In [1]: import numpy as np

In [2]: from numpy import linalg as LA

In [3]: np.set_printoptions(precision=2, suppress=True, linewidth=160, legacy="1.25")

In [4]: def rd(a):
   ...:     return np.round(a, 2) + 0
   ...: 

In [5]: J = np.load("sample6.npy")

In [6]: print(rd(J))
[[  5.77  -0.88   4.57   3.05  -1.36 -12.67  -0.48  -9.78   8.82]
 [ -8.25   1.08   2.6   10.33   7.14  -9.47   1.76   5.74   6.38]
 [ 10.01  -1.44   3.25  -2.24  -5.03  -7.84  -1.39 -12.75   5.57]
 [ 11.46  -1.61   1.78  -5.68  -6.85  -3.13  -1.81 -12.85   2.36]
 [ 11.52  -1.61   1.64  -5.95  -6.98  -2.68  -1.84 -12.77   2.05]
 [  1.15  -0.07  -4.57  -8.2   -3.39  14.02  -0.74   3.    -9.63]
 [-10.2    1.46  -3.13   2.57   5.22   7.45   1.43  12.82  -5.31]
 [  4.36  -0.69   4.72   4.35  -0.3  -13.41  -0.21  -8.53   9.3 ]
 [ 11.45  -1.61   1.81  -5.62  -6.83  -3.22  -1.81 -12.86   2.41]
 [  3.98  -0.47  -4.07  -9.5   -5.04  13.06  -1.18  -0.23  -8.92]
 [  9.45  -1.26  -1.93 -10.14  -7.58   7.67  -1.89  -7.52  -5.12]
 [  6.85  -0.88  -3.21 -10.26  -6.52  11.02  -1.59  -3.82  -7.47]
 [ -1.03   0.05   4.58   8.14   3.31 -14.05   0.72  -3.12   9.65]
 [ -1.78   0.16   4.48   8.54   3.77 -13.89   0.84  -2.29   9.53]
 [-10.91   1.48   0.69   9.24   7.88  -4.23   2.01  10.07   2.72]
 [ -5.34   0.82  -4.63  -3.45   1.04  12.92   0.4    9.41  -8.98]
 [  8.97  -1.3    3.76  -0.64  -4.02  -9.58  -1.14 -12.18   6.75]
 [  9.49  -1.27  -1.9  -10.12  -7.59   7.59  -1.9   -7.59  -5.06]
 [-11.35   1.6   -2.     5.25   6.66   3.8    1.77  12.93  -2.81]
 [ 10.32  -1.48   3.05  -2.79  -5.35  -7.18  -1.46 -12.87   5.12]
 [ -8.72   1.27  -3.85   0.3    3.79   9.93   1.08  12.02  -6.99]
 [ -4.47   0.54   3.95   9.68   5.31 -12.8    1.25   0.82   8.73]
 [  8.79  -1.28   3.83  -0.39  -3.85  -9.83  -1.1  -12.07   6.92]
 [ 11.63  -1.62   1.01  -7.04  -7.41  -0.78  -1.93 -12.32   0.74]
 [ 10.01  -1.34  -1.53  -9.92  -7.74   6.59  -1.95  -8.43  -4.37]
 [ -9.39   1.36  -3.57   1.26   4.42   8.95   1.24  12.43  -6.32]
 [-10.76   1.46   0.86   9.4    7.87  -4.7    2.     9.77   3.05]
 [-11.3    1.59  -2.08   5.07   6.57   4.07   1.75  12.96  -3.  ]]

In [7]: left, s, Vt = LA.svd(J)

In [8]: vecs = Vt[:(s > 1e-8).sum()]

In [9]: rng = np.random.default_rng(10)

In [10]: vec = J[9] + 4 * J[17] + rng.integers(2) * np.eye(9)[0]

In [11]: print(rd(vec))
[ 42.95  -5.53 -11.66 -50.   -35.42  43.43  -8.77 -30.61 -29.17]

In [12]: print(rd(LA.norm(vec - vecs.T @ vecs @ vec)))
0.81

In [13]: labels = J[:, 1] > np.median(J[:, 1])

In [14]: u = J[labels].mean(axis=0) - J[~labels].mean(axis=0)

In [15]: print(rd(u))
[-15.6    2.19  -2.26   8.     9.43   3.75   2.49  17.33  -2.85]

In [16]: print(rd((((J - J.mean(axis=0)) @ u > 0) == labels).mean()))
0.96

In [17]: print(((J - J.mean(axis=0)) @ u > 0).astype(int))
[0 1 0 0 0 1 1 0 0 0 0 0 1 1 1 1 0 0 1 0 1 1 0 0 0 1 1 1]

In [18]: print(np.argsort(-np.abs(u).round(6), kind="stable"))
[7 0 4 3 5 8 6 2 1]

In [19]: F = np.loadtxt("block4.csv", delimiter=",")

In [20]: print(F)
[[ 0.  2.  1.  1. -3. -1.  0.  0.  1. -1.  3. -2.]
 [ 0.  0.  1.  0. -3. -1.  1.  1.  0. -1.  3. -1.]
 [ 0.  0.  0.  2.  1.  1. -1. -3. -3.  0. -3.  3.]
 [ 0.  0.  0.  0.  0.  0. -1.  0. -3.  3.  0.  1.]
 [ 0.  0.  0.  0.  0.  3.  0. -2.  0.  3.  2.  0.]
 [ 0.  0.  0.  0.  0.  0. -1. -1. -2.  1. -3. -2.]
 [ 0.  0.  0.  0.  0.  0.  0.  1. -1.  0.  2.  3.]
 [ 0.  0.  0.  0.  0.  0.  0.  0.  1.  1. -3. -2.]
 [ 0.  0.  0.  0.  0.  0.  0.  0.  0.  3.  2.  3.]
 [ 0.  0.  0.  0.  0.  0.  0.  0.  0.  0. -3. -1.]
 [ 0.  0.  0.  0.  0.  0.  0.  0.  0.  0.  0.  2.]
 [ 0.  0.  0.  0.  0.  0.  0.  0.  0.  0.  0.  0.]]

In [21]: cov = np.cov(J, rowvar=False)

In [22]: print(np.argwhere(np.triu(np.abs(np.corrcoef(J.T)) > 0.8, 1)))
[[0 1]
 [0 4]
 [0 6]
 [0 7]
 [1 4]
 [1 6]
 [1 7]
 [2 5]
 [2 8]
 [3 4]
 [3 6]
 [4 6]
 [4 7]
 [5 8]
 [6 7]]

In [23]: print(rd(np.corrcoef(J[:, 5], J[:, 2])[0, 1]))
-0.98

In [24]: print(rd(J.std(axis=0)))
[8.68 1.21 3.2  6.91 5.66 9.29 1.46 9.8  6.42]

In [25]: X = np.loadtxt("test17.csv", delimiter=",")

In [26]: print(X)
[[ -2.  -3.   1.  -6.   1.   7.   8.  -7.   7.   3.   2.   5.  -4.]
 [-11.   0.   5.  -6.  -5.   5.   0.   2.   5.   4.   7.   6. -13.]
 [-16.   9.   6. -14. -14.  -1.   5.   9.   1.   7.   6.   4. -20.]
 [-20.  17.   0. -19. -15.  -2.  10.  15.   9.   9.  -2.   2. -23.]
 [-21.  23.  -1. -27. -24.  -9.  11.  13.   9.  11.   2.   0. -18.]
 [-22.  14.  -4. -19. -26.  -6.  10.   9.  15.   6.  -5.   3. -21.]
 [-18.  18.  -2. -17. -24. -14.  16.   6.  19.   5.  -3.   1. -30.]
 [-25.   9.   4. -23. -27.  -6.  23.   8.  19.   7.   2.   3. -23.]
 [-22.  17.   9. -18. -20. -12.  27.   5.  11.   3.  -2.   9. -28.]
 [-23.  10.  17. -20. -28. -18.  27.  10.  11.   8. -11.   4. -33.]
 [-32.   9.  20. -25. -24. -13.  32.  11.  16.  14.  -2.   7. -36.]
 [-36.  17.  25. -31. -20.  -5.  23.   6.  11.  15.   6.  -1. -42.]
 [-33.  15.  22. -33. -20. -11.  21.   8.  12.   7.   7.  -5. -42.]
 [-26.   9.  29. -42. -15. -13.  26.   9.  14.   4.   8.  -1. -45.]
 [-31.  17.  29. -44.  -7.  -9.  20.  16.   7.   0.  17.  -3. -37.]
 [-30.  26.  37. -35.  -3.  -8.  29.   7.  16.  -2.  25.  -2. -37.]
 [-23.  20.  41. -32.  -9.  -2.  23.  14.  17.   1.  16.  -2. -38.]
 [-15.  11.  33. -32.  -3.   3.  25.  19.   8.  -6.  12.  -8. -35.]
 [-21.   9.  31. -23.   6.   0.  16.  11.  13.  -2.   3.  -1. -28.]
 [-23.  17.  28. -31.   7.   5.  20.  10.  10.   7.  -3.  -6. -37.]
 [-23.  26.  37. -31.  11.   0.  26.   7.   6.  10. -11.  -1. -34.]
 [-19.  17.  44. -34.   4.  -3.  34.  10.   8.  17.  -4. -10. -38.]
 [-12.  10.  46. -26.  -2.   2.  32.  16.   7.  18. -10. -15. -47.]
 [-19.  17.  48. -19.   1.   3.  35.  10.   0.  21. -11. -16. -52.]
 [-24.  12.  41. -24.   7.  11.  28.   8.  -9.  18. -16.  -9. -44.]
 [-21.   9.  48. -24.   9.   7.  37.   3.  -6.  26. -20.  -2. -41.]
 [-16.  16.  52. -24.  18.  14.  30.   6.  -3.  17. -29.   2. -45.]
 [-19.  10.  56. -21.  17.  21.  27.  13.   5.  21. -21.  -7. -45.]
 [-13.  14.  53. -25.  25.  23.  19.  15.  10.  21. -27. -14. -45.]
 [ -6.  23.  45. -20.  25.  19.  18.   6.  16.  18. -21. -10. -40.]
 [  0.  27.  44. -17.  16.  14.   9.   4.  24.  18. -13.  -5. -48.]
 [  0.  23.  43. -18.  10.  21.  13.   0.  33.  27. -14.  -6. -51.]
 [  2.  26.  44. -10.  14.  19.  13.  -7.  41.  30.  -8. -12. -57.]
 [ 10.  20.  43. -18.  19.  22.  15. -12.  45.  34. -16. -17. -65.]
 [ 14.  25.  49. -12.  28.  20.  12. -16.  37.  38. -15. -20. -73.]
 [ 17.  21.  44. -16.  36.  24.   5.  -9.  32.  41. -23. -22. -66.]
 [ 24.  26.  45. -24.  38.  32.   4.   0.  40.  41. -14. -23. -68.]
 [ 24.  20.  47. -28.  47.  25.  -1.  -8.  49.  47. -17. -24. -69.]
 [ 31.  11.  39. -37.  44.  21.  -1.   1.  44.  54. -19. -23. -62.]
 [ 39.   5.  44. -31.  47.  21.  -8.   8.  35.  47. -17. -14. -59.]
 [ 34.  -2.  48. -36.  42.  25. -16.  11.  29.  55. -24.  -5. -57.]
 [ 40.  -1.  48. -40.  46.  25. -20.   7.  33.  57. -25. -14. -64.]
 [ 49.   1.  48. -36.  48.  25. -22.   3.  24.  59. -22.  -5. -64.]
 [ 56.  -4.  44. -43.  56.  33. -24.  11.  28.  51. -17. -14. -62.]
 [ 61.  -7.  46. -40.  53.  39. -21.   9.  21.  50. -20. -17. -65.]
 [ 56. -12.  40. -48.  49.  33. -20.   2.  19.  46. -20. -20. -66.]]

In [27]: print(rd(LA.norm(X[29] - X[40])))
76.53

In [28]: print(LA.norm(X, axis=1).argmax())
44

In [29]: print(X[29] @ X[40])
8221.0

In [30]: print(rd(LA.norm(X, 2)))
531.92

In [31]: print(rd(LA.norm(X[29], 1)), rd(LA.norm(X[29], np.inf)))
267.0 45.0
